$ ipython --no-banner

In [1]: import numpy as np

In [2]: from numpy import linalg as LA

In [3]: np.set_printoptions(precision=2, suppress=True, linewidth=140)

In [4]: rng = np.random.default_rng(29)

In [5]: t = np.sort(rng.uniform(-2, 2, 49))

In [6]: A = np.c_[t, t ** 2, t ** 3] @ np.array([[-7, 7, -4, 6, 6, 3, -7],
   ...:     [2, 8, 2, -3, 6, 9, 7],
   ...:     [8, 3, -5, 9, -8, 1, 2]])

In [7]: A
Out[7]: 
array([[-35.59,  -5.15,  50.25, -85.94,  66.91,  20.28,  25.05],
       [-34.8 ,  -5.05,  49.52, -84.67,  65.77,  20.06,  24.93],
       [-33.38,  -4.87,  48.22, -82.41,  63.73,  19.65,  24.69],
       [-29.33,  -4.38,  44.48, -75.87,  57.86,  18.46,  23.96],
       [-28.32,  -4.26,  43.53, -74.22,  56.38,  18.16,  23.76],
       [-27.56,  -4.17,  42.83, -72.99,  55.28,  17.92,  23.61],
       [-11.32,  -2.57,  26.64, -44.86,  30.4 ,  12.08,  19.25],
       [ -6.79,  -2.26,  21.59, -36.12,  22.87,  10.  ,  17.38],
       [ -4.39,  -2.14,  18.69, -31.14,  18.65,   8.72,  16.15],
       [ -3.85,  -2.11,  18.02, -29.99,  17.69,   8.42,  15.84],
       [ -0.98,  -2.02,  14.14, -23.35,  12.22,   6.59,  13.88],
       [ -0.09,  -2.01,  12.8 , -21.06,  10.4 ,   5.92,  13.12],
       [  0.23,  -2.  ,  12.3 , -20.21,   9.72,   5.67,  12.82],
       [  0.34,  -2.  ,  12.12, -19.91,   9.48,   5.58,  12.71],
       [  1.71,  -2.  ,   9.66, -15.74,   6.28,   4.29,  11.09],
       [  1.83,  -2.  ,   9.42, -15.33,   5.98,   4.16,  10.92],
       [  2.01,  -2.01,   9.04, -14.69,   5.51,   3.96,  10.64],
       [  3.11,  -2.01,   5.68,  -9.06,   1.67,   2.07,   7.82],
       [  2.93,  -1.85,   2.93,  -4.55,  -0.62,   0.52,   4.74],
       [  2.92,  -1.84,   2.88,  -4.48,  -0.64,   0.5 ,   4.68],
       [  2.72,  -1.76,   2.44,  -3.78,  -0.85,   0.27,   4.08],
       [  2.24,  -1.55,   1.72,  -2.63,  -1.04,  -0.05,   3.  ],
       [  2.15,  -1.5 ,   1.61,  -2.47,  -1.04,  -0.08,   2.84],
       [  0.19,  -0.18,   0.11,  -0.16,  -0.15,  -0.07,   0.19],
       [ -0.18,   0.18,  -0.1 ,   0.15,   0.16,   0.08,  -0.17],
       [ -0.52,   0.59,  -0.3 ,   0.45,   0.49,   0.28,  -0.5 ],
       [ -1.14,   1.52,  -0.68,   1.03,   1.21,   0.83,  -1.01],
       [ -1.48,   2.25,  -0.94,   1.43,   1.72,   1.3 ,  -1.27],
       [ -1.61,   2.6 ,  -1.05,   1.61,   1.94,   1.53,  -1.36],
       [ -2.01,   4.8 ,  -1.77,   2.78,   3.09,   3.09,  -1.56],
       [ -2.02,   5.12,  -1.88,   2.95,   3.22,   3.32,  -1.55],
       [ -2.02,   5.37,  -1.96,   3.1 ,   3.32,   3.51,  -1.54],
       [ -1.96,   6.33,  -2.28,   3.63,   3.65,   4.21,  -1.45],
       [ -1.85,   7.18,  -2.57,   4.13,   3.9 ,   4.84,  -1.34],
       [ -1.6 ,   8.41,  -3.  ,   4.89,   4.18,   5.77,  -1.12],
       [  1.66,  15.84,  -6.01,  10.23,   4.33,  11.38,   1.15],
       [  3.95,  19.41,  -7.67,  13.21,   3.71,  14.06,   2.58],
       [  6.83,  23.28,  -9.61,  16.7 ,   2.64,  16.94,   4.29],
       [  7.41,  24.01,  -9.98,  17.39,   2.4 ,  17.48,   4.62],
       [ 13.39,  30.88, -13.75,  24.23,  -0.4 ,  22.53,   7.96],
       [ 14.63,  32.21, -14.52,  25.61,  -1.03,  23.49,   8.63],
       [ 18.17,  35.84, -16.67,  29.53,  -2.92,  26.12,  10.52],
       [ 20.67,  38.31, -18.18,  32.27,  -4.31,  27.9 ,  11.83],
       [ 38.64,  54.43, -28.78,  51.56, -15.2 ,  39.29,  20.83],
       [ 39.04,  54.77, -29.01,  51.98, -15.46,  39.52,  21.02],
       [ 41.24,  56.6 , -30.29,  54.31, -16.87,  40.8 ,  22.08],
       [ 45.75,  60.31, -32.91,  59.09, -19.81,  43.36,  24.25],
       [ 47.62,  61.82, -34.  ,  61.07, -21.04,  44.4 ,  25.14],
       [ 51.56,  64.96, -36.28,  65.22, -23.65,  46.56,  26.99]])

In [8]: round(float(LA.norm(A[31] - A[41])), 2)
Out[8]: 54.29

In [9]: round(A[31] @ A[41], 2)
Out[9]: np.float64(345.82)

In [10]: round(LA.norm(A, 2), 2)
Out[10]: np.float64(382.83)

In [11]: round(LA.norm(A) ** 2 / LA.norm(A, 2) ** 2, 2)
Out[11]: np.float64(1.33)

In [12]: round(LA.norm(A[31], 1), 2), round(float(LA.norm(A[31], np.inf)), 2)
Out[12]: (np.float64(20.81), 5.37)
